In [1]: import numpy as np

In [2]: from numpy import linalg as LA

In [3]: np.set_printoptions(precision=2, suppress=True, linewidth=160)

In [4]: J = np.load("block17.npy")

In [5]: print(J)
[[ 0  0  0  0  0  0  0  0  0]
 [ 8  8  0  1  2  2  6  7  2]
 [56 56  0  7 14 14 42 49 14]
 [24 24  0  3  6  6 18 21  6]
 [72 72  0  9 18 18 54 63 18]
 [32 32  0  4  8  8 24 28  8]
 [64 64  0  8 16 16 48 56 16]
 [56 56  0  7 14 14 42 49 14]
 [16 16  0  2  4  4 12 14  4]]

In [6]: rk = LA.matrix_rank(J)

In [7]: print(rk)
1

In [8]: ns = LA.svd(J)[2][rk:].T

In [9]: print([int(LA.matrix_rank(J[:i])) for i in range(1, len(J) + 1)])
[0, 1, 1, 1, 1, 1, 1, 1, 1]

In [10]: out = np.array([[1, 2, 1],
    ...:     [0, 1, 2],
    ...:     [0, 2, 1],
    ...:     [1, 1, 2],
    ...:     [0, 2, 1],
    ...:     [2, 0, 0],
    ...:     [1, 0, 1],
    ...:     [1, 0, 2],
    ...:     [0, 1, 0]])

In [11]: print(np.einsum("ik,kj->ji", J, out))
[[  0  26 182  78 234 104 208 182  52]
 [  0  31 217  93 279 124 248 217  62]
 [  0  48 336 144 432 192 384 336  96]]

In [12]: print(np.vstack([J, out.T]).shape)
(12, 9)

In [13]: theta = np.radians(120)

In [14]: Rm = np.eye(9)

In [15]: Rm[5, 5] = Rm[4, 4] = np.cos(theta)

In [16]: Rm[5, 4], Rm[4, 5] = -np.sin(theta), np.sin(theta)

In [17]: print(Rm)
[[ 1.    0.    0.    0.    0.    0.    0.    0.    0.  ]
 [ 0.    1.    0.    0.    0.    0.    0.    0.    0.  ]
 [ 0.    0.    1.    0.    0.    0.    0.    0.    0.  ]
 [ 0.    0.    0.    1.    0.    0.    0.    0.    0.  ]
 [ 0.    0.    0.    0.   -0.5   0.87  0.    0.    0.  ]
 [ 0.    0.    0.    0.   -0.87 -0.5   0.    0.    0.  ]
 [ 0.    0.    0.    0.    0.    0.    1.    0.    0.  ]
 [ 0.    0.    0.    0.    0.    0.    0.    1.    0.  ]
 [ 0.    0.    0.    0.    0.    0.    0.    0.    1.  ]]

In [18]: out = J @ Rm.T

In [19]: print(np.round(LA.svd(J, compute_uv=False), 2) + 0, np.round(LA.svd(out, compute_uv=False), 2) + 0)
[248.39   0.     0.     0.     0.     0.     0.     0.     0.  ] [248.39   0.     0.     0.     0.     0.     0.     0.     0.  ]
